$ python -q
>>> import numpy as np
>>> import numpy.linalg as la
>>> np.set_printoptions(precision=3, suppress=True, linewidth=160, legacy="1.25")
>>> s = 5 * 0.2 ** np.arange(6)
>>> rng = np.random.default_rng(13)
>>> X = rng.normal(size=(24, 6)) * rng.permutation(s)
>>> X.round(3) + 0
array([[ 0.073, -0.025,  0.958,  0.348,  0.264,  0.001],
       [ 0.073,  0.   , -0.516,  2.902,  0.086, -0.001],
       [-0.01 ,  0.006,  0.704, -2.47 , -0.074, -0.003],
       [ 0.067, -0.002,  1.337,  2.087,  0.389,  0.002],
       [ 0.013,  0.012, -0.95 ,  6.293, -0.296,  0.001],
       [ 0.043,  0.002, -0.367, -4.028, -0.069,  0.002],
       [ 0.036, -0.002, -1.246,  3.37 , -0.29 , -0.001],
       [-0.029,  0.006,  0.236,  2.309,  0.054, -0.001],
       [ 0.021,  0.011, -0.037,  3.168, -0.025,  0.002],
       [ 0.027,  0.007,  0.348,  8.2  , -0.072, -0.001],
       [-0.024,  0.005, -0.622, -3.223,  0.145,  0.002],
       [ 0.023, -0.021, -0.954, -5.367, -0.242, -0.001],
       [ 0.073, -0.002, -0.735,  3.494,  0.014,  0.   ],
       [-0.027,  0.   ,  0.435, -9.557, -0.322,  0.002],
       [ 0.034, -0.004, -1.02 , -0.928, -0.239, -0.001],
       [ 0.066,  0.001,  1.166, -1.113,  0.074,  0.002],
       [-0.053, -0.003, -0.157,  1.41 ,  0.311,  0.001],
       [-0.06 , -0.002, -0.894, -4.595,  0.405, -0.002],
       [ 0.009, -0.006,  0.861,  1.769,  0.025,  0.   ],
       [ 0.046, -0.007, -0.727, -5.583,  0.267,  0.   ],
       [-0.041, -0.003,  2.5  , -0.537,  0.17 ,  0.001],
       [ 0.   , -0.006, -0.334, -1.772, -0.442,  0.004],
       [ 0.037,  0.001, -0.203, -3.948,  0.19 ,  0.   ],
       [ 0.019, -0.011,  0.378, 10.002, -0.058,  0.001]])
>>> cov = X.T @ X
>>> np.round(np.diag(cov), 3) + 0
array([  0.045,   0.002,  19.302, 490.075,   1.261,   0.   ])
>>> round(np.trace(cov), 3), round((X ** 2).sum(), 3)
(510.685, 510.685)
>>> np.allclose(cov, cov.T)
True
>>> cov.round(3) + 0
array([[  0.045,  -0.003,  -0.052,   1.046,   0.   ,   0.   ],
       [ -0.003,   0.002,  -0.011,   0.169,  -0.005,   0.   ],
       [ -0.052,  -0.011,  19.302,   7.827,   1.581,   0.007],
       [  1.046,   0.169,   7.827, 490.075,  -1.188,   0.001],
       [  0.   ,  -0.005,   1.581,  -1.188,   1.261,  -0.001],
       [  0.   ,   0.   ,   0.007,   0.001,  -0.001,   0.   ]])
>>> np.round(la.svd(X, compute_uv=False) ** 2, 3) + 0
array([490.21 ,  19.314,   1.116,   0.043,   0.001,   0.   ])
>>> la.matrix_rank(cov)
6
>>> s = 3 * 0.7 ** np.arange(6)
>>> O, _ = la.qr(np.array([[2.0, -1.2, -1.2, -0.7, 1.1, -0.4],
...     [-1.2, 0.1, 0.0, 0.9, 0.4, 0.5],
...     [0.1, -1.0, -1.4, -1.2, -0.3, 0.4],
...     [1.4, 0.7, -2.7, -0.5, -2.7, 0.6],
...     [-0.7, 2.0, -0.2, -0.4, -1.8, 0.5],
...     [-1.9, 1.4, -1.0, 1.7, 0.3, 0.1]]))
>>> W0 = rng.normal(size=(20, 6)) * s @ O
>>> W0
array([[-0.518, -0.174, -0.212,  0.104, -0.294,  1.185],
       [-2.511,  2.43 , -1.192, -0.211, -0.036,  0.948],
       [-4.015, -0.863,  1.855, -4.517, -5.775, -1.39 ],
       [-2.697, -0.515,  0.036,  1.321, -3.778,  3.19 ],
       [ 0.036, -0.647, -0.034, -0.096, -1.707, -0.246],
       [ 0.263, -0.702, -3.094, -0.053, -0.915, -5.603],
       [ 0.353,  1.257,  0.527,  3.323,  1.692,  5.047],
       [ 1.575, -1.797, -1.228, -0.89 , -0.595, -3.237],
       [ 0.822,  2.281,  4.721, -0.088,  0.342,  5.039],
       [ 0.304,  0.411,  1.262,  0.759,  1.096,  3.008],
       [ 2.789,  0.424,  1.378, -2.965,  2.689, -2.547],
       [ 0.332,  0.072, -0.201,  1.202,  0.71 , -0.801],
       [-1.796,  1.268, -2.003, -0.432, -1.935, -0.35 ],
       [ 4.164, -0.155,  1.013,  2.684,  3.28 ,  4.17 ],
       [-2.574,  0.323, -0.746,  0.107, -1.912,  0.952],
       [-0.78 ,  0.192,  0.97 ,  0.743, -1.618,  2.551],
       [ 2.056,  0.065,  0.046,  1.137,  1.918, -0.444],
       [-0.363, -0.438, -0.543, -0.865,  1.852,  0.543],
       [ 3.393,  1.072,  1.211,  2.202,  3.559,  2.592],
       [ 2.897,  1.094,  0.385,  4.102,  6.093,  4.435]])
>>> f = np.array([2, 1])
>>> np.convolve(W0[0], f)
array([-1.036, -0.866, -0.599, -0.005, -0.484,  2.077,  1.185])
>>> np.correlate(W0[0], W0[14], "full")
array([-0.493,  0.825,  0.075,  0.872, -0.539,  3.136, -1.997,  0.925, -1.246,  1.14 , -3.051])
>>> np.polyval(f, W0[0])
array([-0.036,  0.652,  0.575,  1.208,  0.412,  3.371])
>>> np.cross(W0[0, :3], W0[14, :3])
array([ 0.198,  0.16 , -0.615])
